>>> import numpy as np
>>> np.set_printoptions(precision=2, suppress=True, linewidth=100)
>>> def rnd(a):
...     return np.round(a, 2) + 0
... 
>>> mat = np.load("case4.npy")
>>> print(mat)
[[ 1 -1 -1  1 -1  1  1 -1]
 [ 1  1 -1 -1 -1 -1  1  1]
 [ 1  1 -1 -1  1  1 -1 -1]]
>>> x0 = np.array([-1, -2, -3, 1, -1, 2, -3, -3])
>>> h1 = np.maximum(mat @ x0, 0)
>>> print(np.maximum(mat @ (3 * x0), 0))
[24  0 18]
>>> print(mat.T @ h1)
[ 14  -2 -14   2  -2  14   2 -14]
>>> W1 = np.array([[0, 3, 4, 6],
...     [3, 4, 4, 9],
...     [9, 4, 3, 6],
...     [3, 2, 2, 7],
...     [1, 9, 2, 1],
...     [7, 1, 1, 6],
...     [3, 0, 2, 6],
...     [4, 8, 0, 2]])
>>> b = np.array([2, 0, 2, 1])
>>> hid = np.maximum(mat @ W1 + b, 0)
>>> print(np.linalg.matrix_rank(hid))
3
>>> Z = np.array([[3, -1], [5, -4], [2, -4], [1, -4]])
>>> print((hid @ Z).round(6).argmax(axis=1))
[0 0 0]
>>> blk = np.stack([mat, -1 * mat, mat[::-1]])
>>> print(np.linalg.matrix_rank(blk))
[3 3 3]
>>> print(np.linalg.matrix_rank(blk.reshape(3, -1)))
2
>>> print(blk.sum(axis=0))
[[ 1  1 -1 -1  1  1 -1 -1]
 [ 1  1 -1 -1 -1 -1  1  1]
 [ 1 -1 -1  1 -1  1  1 -1]]
>>> print((blk @ mat.T).shape)
(3, 3, 3)
>>> X = np.load("mat.npy")
>>> print(X)
[[ 0 -3 -2  2  2  2 -2]
 [ 0  3  0 -1 -3  3 -2]
 [ 0  0  2 -2  3 -3  2]
 [ 1  3 -2  0  2 -1  3]
 [-2  2 -1  2 -2  2  2]
 [-2  1  1  0  3 -1 -2]
 [ 1  3 -2  0  2 -1  3]]
>>> U, sigma, vt = np.linalg.svd(X)
>>> print(rnd(sigma))
[8.71 7.54 5.44 4.2  3.29 1.12 0.  ]
>>> other = U[:, :6] @ np.diag(sigma[:6]) @ vt[:6]
>>> print(np.linalg.matrix_rank(other))
6
>>> print(rnd(np.linalg.norm(X - other) / np.linalg.norm(X)))
0.0
>>> print(rnd(np.linalg.norm(X - other, 2)), rnd(sigma[6]))
0.0 0.0
>>> U, sigma, vt = np.linalg.svd(X)
>>> V = vt[:(sigma > 1e-8).sum()]
>>> rng = np.random.default_rng(738)
>>> x0 = X[6] + -2 * X[5] + rng.integers(2) * np.eye(7)[1]
>>> print(x0)
[ 5.  2. -4.  0. -4.  1.  7.]
>>> print(rnd(np.linalg.norm(x0 - V.T @ V @ x0)))
0.18
>>> arr = np.load("m.npy")
>>> print(arr)
[[0 0 1 0 0]
 [0 0 0 1 0]
 [1 0 0 0 0]
 [0 1 0 0 0]
 [0 0 0 0 1]]
>>> ev, V = np.linalg.eigh(arr)
>>> x0 = np.array([-1, 1, 5, 0, 0])
>>> print(rnd(V * np.maximum(ev, 0) @ V.T))
[[0.5 0.  0.5 0.  0. ]
 [0.  0.5 0.  0.5 0. ]
 [0.5 0.  0.5 0.  0. ]
 [0.  0.5 0.  0.5 0. ]
 [0.  0.  0.  0.  1. ]]
>>> print(rnd(V * np.abs(ev) @ V.T))
[[1. 0. 0. 0. 0.]
 [0. 1. 0. 0. 0.]
 [0. 0. 1. 0. 0.]
 [0. 0. 0. 1. 0.]
 [0. 0. 0. 0. 1.]]
>>> print(x0 @ arr @ x0)
-10
>>> print(rnd(np.linalg.eigvalsh(arr[1:, 1:])))
[-1.  0.  1.  1.]
>>> W0 = np.load("arr.npy")
>>> print(W0)
[[ 4 -1 -2 -4  0 -6]
 [ 2  0 -3 -2  3  2]
 [ 0 -2  0  0  2  3]
 [ 0 -2  0  0  2  3]
 [ 2  0  0 -1  1 -3]
 [ 0  0  0  0  0  0]
 [ 0 -3 -1 -1  0 -1]
 [ 2  0 -3 -2  3  2]
 [ 2 -3 -1 -2  1 -4]
 [ 0  0  0  0  0  0]
 [ 0 -2  0  0  2  3]
 [ 0  0  0  0  0  0]
 [ 2 -3 -4 -3  3  1]
 [ 0  0  0  0  0  0]
 [ 2 -3 -4 -3  3  1]
 [ 2  0  0 -1  1 -3]
 [ 2 -3 -4 -3  3  1]
 [ 2 -5 -1 -2  3 -1]
 [ 4 -1 -5 -5  2 -1]
 [ 0  0  0  0  0  0]
 [ 0 -3 -1 -1  0 -1]
 [ 0  0  0  0  0  0]
 [ 4 -2 -6 -7  0 -1]
 [ 0 -2  0  0  2  3]
 [ 2 -2 -3 -5 -3 -3]
 [ 2  0 -3 -2  3  2]]
>>> # rows 2 and 3 are equal
>>> x0 = np.array([2, -2, -2, 2, -1, 2])
>>> y = W0 @ x0
>>> print(rnd(np.linalg.lstsq(W0, y)[0]))
[ 2. -2. -2.  2. -1.  2.]
>>> print(rnd(np.linalg.pinv(W0) @ W0))
[[1. 0. 0. 0. 0. 0.]
 [0. 1. 0. 0. 0. 0.]
 [0. 0. 1. 0. 0. 0.]
 [0. 0. 0. 1. 0. 0.]
 [0. 0. 0. 0. 1. 0.]
 [0. 0. 0. 0. 0. 1.]]
>>> y = y + 0.02 * rng.normal(size=26)
>>> print(rnd(y))
[-5.97  7.01  8.04  7.99 -4.97  0.02  4.04  6.97 -1.01  0.    7.97  0.01 10.99 -0.01 10.97 -4.97
 11.02  7.01  6.    0.    4.   -0.02  8.    8.04  1.01  6.99]
>>> b, *_ = np.linalg.lstsq(W0, y)
>>> print(rnd(np.linalg.norm(y - W0 @ b)))
0.1
>>> print([round(float(np.linalg.norm(np.linalg.solve(W0.T @ W0 + lam * np.eye(6), W0.T @ y))), 2) for lam in (0, 1, 10, 100)])
[4.64, 2.37, 2.16, 1.41]
>>> print(rnd(W0.T @ (y - W0 @ b)))
[0. 0. 0. 0. 0. 0.]
